% python3 -q
>>> import numpy as np
>>> import numpy.linalg as la
>>> np.set_printoptions(precision=2, suppress=True, linewidth=120)
>>> def rd(a):
...     return np.round(a, 2) + 0
... 
>>> feats = np.load("x.npy")
>>> feats
array([[ 0, -2,  0,  0, -3,  3,  3,  2, -3, -3, -3,  0],
       [ 0,  0, -1,  0, -1,  0,  2, -3, -3,  2,  3,  2],
       [ 0,  0,  0,  2, -1,  0,  3,  3,  1,  2,  2,  0],
       [ 0,  0,  0,  0, -1, -3,  0, -3, -3,  2,  1, -1],
       [ 0,  0,  0,  0,  0,  0,  0, -3, -2,  0,  1,  1],
       [ 0,  0,  0,  0,  0,  0, -1,  1, -2,  2,  3, -3],
       [ 0,  0,  0,  0,  0,  0,  0, -2,  3,  2,  3, -1],
       [ 0,  0,  0,  0,  0,  0,  0,  0,  3, -1,  3,  2],
       [ 0,  0,  0,  0,  0,  0,  0,  0,  0,  1,  1, -2],
       [ 0,  0,  0,  0,  0,  0,  0,  0,  0,  0, -3,  1],
       [ 0,  0,  0,  0,  0,  0,  0,  0,  0,  0,  0,  2],
       [ 0,  0,  0,  0,  0,  0,  0,  0,  0,  0,  0,  0]])
>>> np.argsort(-la.norm(feats, axis=0).round(6), kind="stable")[:3]
array([10,  8,  7])
>>> print(rd(la.norm(feats, 2) / la.norm(feats)))
0.6
>>> la.cond(feats) > 100
np.True_
>>> X = np.load("out15.npy")
>>> X
array([[  2,   0,   0,   0,   4,  -6,  -2,  -6,  -6,  -4,   2,  -4],
       [ -2,   0,   0,   0,  -4,   6,   2,   6,   6,   4,  -2,   4],
       [  5,   0,   0,   0,  10, -15,  -5, -15, -15, -10,   5, -10],
       [  5,   0,   0,   0,  10, -15,  -5, -15, -15, -10,   5, -10]])
>>> r0 = np.array([4, 0])
>>> print(np.convolve(X[1], r0))
[ -8   0   0   0 -16  24   8  24  24  16  -8  16   0]
>>> np.correlate(X[1], X[3], "full")
array([  20,  -10,   20,   30,   70,  -70,   80,  -70,  -80, -170, -110, -420, -110, -170,  -80,  -70,   80,  -70,
         70,   30,   20,  -10,   20])
>>> np.array([np.convolve(row, r0, "same") for row in X])
array([[  8,   0,   0,   0,  16, -24,  -8, -24, -24, -16,   8, -16],
       [ -8,   0,   0,   0, -16,  24,   8,  24,  24,  16,  -8,  16],
       [ 20,   0,   0,   0,  40, -60, -20, -60, -60, -40,  20, -40],
       [ 20,   0,   0,   0,  40, -60, -20, -60, -60, -40,  20, -40]])
>>> U, s, Vh = la.svd(X)
>>> evecs = Vh[:(s > 1e-8).sum()]
>>> rng = np.random.default_rng(3286)
>>> x0 = X[0] + -3 * X[2] + rng.integers(2) * np.eye(12)[4]
>>> print(x0)
[-13.   0.   0.   0. -26.  39.  13.  39.  39.  26. -13.  26.]
>>> la.matrix_rank(np.vstack([X, x0]))
np.int64(1)
>>> rd(la.norm(x0 - evecs.T @ evecs @ x0))
np.float64(0.0)
>>> rd(evecs.T @ evecs)
array([[ 0.02,  0.  ,  0.  ,  0.  ,  0.05, -0.07, -0.02, -0.07, -0.07, -0.05,  0.02, -0.05],
       [ 0.  ,  0.  ,  0.  ,  0.  ,  0.  ,  0.  ,  0.  ,  0.  ,  0.  ,  0.  ,  0.  ,  0.  ],
       [ 0.  ,  0.  ,  0.  ,  0.  ,  0.  ,  0.  ,  0.  ,  0.  ,  0.  ,  0.  ,  0.  ,  0.  ],
       [ 0.  ,  0.  ,  0.  ,  0.  ,  0.  ,  0.  ,  0.  ,  0.  ,  0.  ,  0.  ,  0.  ,  0.  ],
       [ 0.05,  0.  ,  0.  ,  0.  ,  0.1 , -0.14, -0.05, -0.14, -0.14, -0.1 ,  0.05, -0.1 ],
       [-0.07,  0.  ,  0.  ,  0.  , -0.14,  0.21,  0.07,  0.21,  0.21,  0.14, -0.07,  0.14],
       [-0.02,  0.  ,  0.  ,  0.  , -0.05,  0.07,  0.02,  0.07,  0.07,  0.05, -0.02,  0.05],
       [-0.07,  0.  ,  0.  ,  0.  , -0.14,  0.21,  0.07,  0.21,  0.21,  0.14, -0.07,  0.14],
       [-0.07,  0.  ,  0.  ,  0.  , -0.14,  0.21,  0.07,  0.21,  0.21,  0.14, -0.07,  0.14],
       [-0.05,  0.  ,  0.  ,  0.  , -0.1 ,  0.14,  0.05,  0.14,  0.14,  0.1 , -0.05,  0.1 ],
       [ 0.02,  0.  ,  0.  ,  0.  ,  0.05, -0.07, -0.02, -0.07, -0.07, -0.05,  0.02, -0.05],
       [-0.05,  0.  ,  0.  ,  0.  , -0.1 ,  0.14,  0.05,  0.14,  0.14,  0.1 , -0.05,  0.1 ]])
>>> x0 = np.array([-7, 1, 5, -9, -4, -5, 7, 2, -6, 7, -1, -6])
>>> h = np.maximum(feats @ x0, 0)
>>> feats * (h > 1e-9)[:, None]
array([[ 0, -2,  0,  0, -3,  3,  3,  2, -3, -3, -3,  0],
       [ 0,  0, -1,  0, -1,  0,  2, -3, -3,  2,  3,  2],
       [ 0,  0,  0,  2, -1,  0,  3,  3,  1,  2,  2,  0],
       [ 0,  0,  0,  0, -1, -3,  0, -3, -3,  2,  1, -1],
       [ 0,  0,  0,  0,  0,  0,  0,  0,  0,  0,  0,  0],
       [ 0,  0,  0,  0,  0,  0, -1,  1, -2,  2,  3, -3],
       [ 0,  0,  0,  0,  0,  0,  0,  0,  0,  0,  0,  0],
       [ 0,  0,  0,  0,  0,  0,  0,  0,  0,  0,  0,  0],
       [ 0,  0,  0,  0,  0,  0,  0,  0,  0,  1,  1, -2],
       [ 0,  0,  0,  0,  0,  0,  0,  0,  0,  0,  0,  0],
       [ 0,  0,  0,  0,  0,  0,  0,  0,  0,  0,  0,  0],
       [ 0,  0,  0,  0,  0,  0,  0,  0,  0,  0,  0,  0]])
>>> h
array([20, 24, 19, 50,  0, 36,  0,  0, 18,  0,  0,  0])
>>> print(np.maximum(feats @ (3 * x0), 0))
[ 60  72  57 150   0 108   0   0  54   0   0   0]
>>> print(rd(np.tanh(feats @ x0)))
[ 1.    1.    1.    1.   -0.76  1.   -1.   -1.    1.   -1.   -1.    0.  ]
>>> feats.T @ h
array([   0,  -40,  -24,   38, -153,  -90,  129,  -89, -335,  216,  226, -146])
>>> print(np.flatnonzero(h > 1e-9))
[0 1 2 3 5 8]
>>> print(np.maximum(feats @ x0, 0) - np.maximum(-feats @ x0, 0))
[ 20  24  19  50  -1  36  -5 -40  18  -3 -12   0]
>>> mat = np.loadtxt("test6.csv", delimiter=",")
>>> mat
array([[ 3., -3.,  1., -4.,  0., -4.,  1.],
       [ 1., -3.,  2., -3.,  0.,  0.,  0.],
       [ 4., -3.,  2., -2., -6., -1., -3.],
       [ 2., -1.,  0., -2., -2., -2.,  0.],
       [ 3., -5.,  0., -6., -4.,  0.,  1.],
       [ 0.,  0.,  0.,  0.,  0.,  0.,  0.],
       [ 3., -3.,  1., -4.,  0., -4.,  1.],
       [ 2., -1.,  0., -2., -2., -2.,  0.],
       [ 3., -1.,  3., -4.,  3., -2.,  3.],
       [ 4., -1.,  3., -2., -6., -2.,  1.],
       [ 3., -1.,  3., -4.,  3., -2.,  3.],
       [-2.,  0.,  3.,  1., -3.,  1., -1.],
       [ 5., -4.,  2., -3., -2., -5., -1.],
       [-2.,  1.,  2.,  2., -1., -1.,  0.],
       [-2.,  0.,  0.,  1., -3.,  1.,  1.],
       [ 0.,  1.,  5., -1., -2.,  1.,  1.],
       [ 3., -1.,  3., -4.,  3., -2.,  3.],
       [-1., -1.,  3.,  0.,  1., -3.,  1.],
       [ 2., -1.,  3.,  1., -5., -4., -2.],
       [ 1.,  0.,  5., -2.,  2., -3.,  3.],
       [ 0., -1., -2., -1., -2.,  2.,  1.],
       [ 0.,  0.,  0.,  0.,  0.,  0.,  0.],
       [ 5., -2.,  6., -3., -2., -6.,  1.],
       [ 3., -2.,  1., -5.,  1.,  0.,  4.],
       [ 3., -3.,  2., -1.,  0., -3., -1.],
       [ 2., -1.,  0., -2., -2., -2.,  0.],
       [ 0.,  0.,  2.,  0., -3., -3.,  0.],
       [ 4., -2.,  2., -3., -5.,  3.,  0.],
       [ 0.,  2.,  4.,  0.,  0., -1.,  2.],
       [-2.,  0.,  3.,  1., -3.,  1., -1.],
       [ 3., -4., -1., -5., -2., -2.,  2.]])
>>> C2 = np.cov(mat, rowvar=False)
>>> rd(np.polyfit(mat[:, 0], mat[:, 1], 1))
array([-0.53, -0.44])
>>> C2.shape
(7, 7)
>>> rd(mat.std(axis=0))
array([2.07, 1.59, 1.81, 2.07, 2.43, 2.06, 1.54])
>>> np.argwhere(np.triu(np.abs(np.corrcoef(mat.T)) > 0.8, 1))
array([], shape=(0, 2), dtype=int64)
>>> hat = mat @ la.solve(mat.T @ mat, mat.T)
>>> rd(hat @ mat[:, 6])
array([ 1.,  0., -3.,  0.,  1.,  0.,  1.,  0.,  3.,  1.,  3., -1., -1.,  0.,  1.,  1.,  3.,  1., -2.,  3.,  1.,  0.,
        1.,  4., -1.,  0.,  0.,  0.,  2., -1.,  2.])
>>> print(rd(np.trace(hat)))
7.0
>>> la.matrix_rank(np.eye(31) - hat)
np.int64(24)
>>> np.allclose(hat @ hat, hat)
True
>>> cen = mat - mat.mean(axis=0)
>>> evecs = la.svd(cen)[2][:6]
>>> other = cen - cen @ evecs.T @ evecs
>>> rd(other.std(axis=0))
array([0.09, 0.19, 0.01, 0.24, 0.  , 0.04, 0.18])
>>> U, s, Vh = la.svd(mat, full_matrices=False)
>>> rd(Vh @ Vh.T)
array([[1., 0., 0., 0., 0., 0., 0.],
       [0., 1., 0., 0., 0., 0., 0.],
       [0., 0., 1., 0., 0., 0., 0.],
       [0., 0., 0., 1., 0., 0., 0.],
       [0., 0., 0., 0., 1., 0., 0.],
       [0., 0., 0., 0., 0., 1., 0.],
       [0., 0., 0., 0., 0., 0., 1.]])
>>> (s > 1e-8).sum()
np.int64(7)
>>> np.allclose(U * s @ Vh, mat)
True
>>> data = np.loadtxt("run10.csv", delimiter=",")
>>> data
array([[ 6.,  2.,  2., -2., -2.,  1.,  0.],
       [ 0.,  3., -3., -1.,  2.,  1., -2.],
       [ 0.,  2., -3.,  1.,  1.,  3., -3.],
       [ 0.,  1., -1., -3., -2.,  2., -1.],
       [ 0.,  3., -1.,  0., -2.,  3.,  1.],
       [ 0., -1., -1.,  1., -3., -3., -1.],
       [ 0.,  3., -2., -2., -3.,  0., -2.]])
>>> x0 = np.array([2, 4, 1, -4, 0, -3, 0])
>>> h = np.maximum(data @ x0, 0)
>>> print(rd(np.tanh(data @ x0)))
[ 1.    1.   -1.    1.    0.96  0.    1.  ]
>>> np.flatnonzero(h > 1e-9)
array([0, 1, 3, 4, 6])
>>> np.maximum(data @ (3 * x0), 0)
array([81., 30.,  0., 27.,  6.,  0., 54.])
>>> np.maximum(data @ x0, 0) - np.maximum(-data @ x0, 0)
array([27., 10., -8.,  9.,  2.,  0., 18.])
>>> print(data * (h > 1e-9)[:, None])
[[ 6.  2.  2. -2. -2.  1.  0.]
 [ 0.  3. -3. -1.  2.  1. -2.]
 [ 0.  0. -0.  0.  0.  0. -0.]
 [ 0.  1. -1. -3. -2.  2. -1.]
 [ 0.  3. -1.  0. -2.  3.  1.]
 [ 0. -0. -0.  0. -0. -0. -0.]
 [ 0.  3. -2. -2. -3.  0. -2.]]
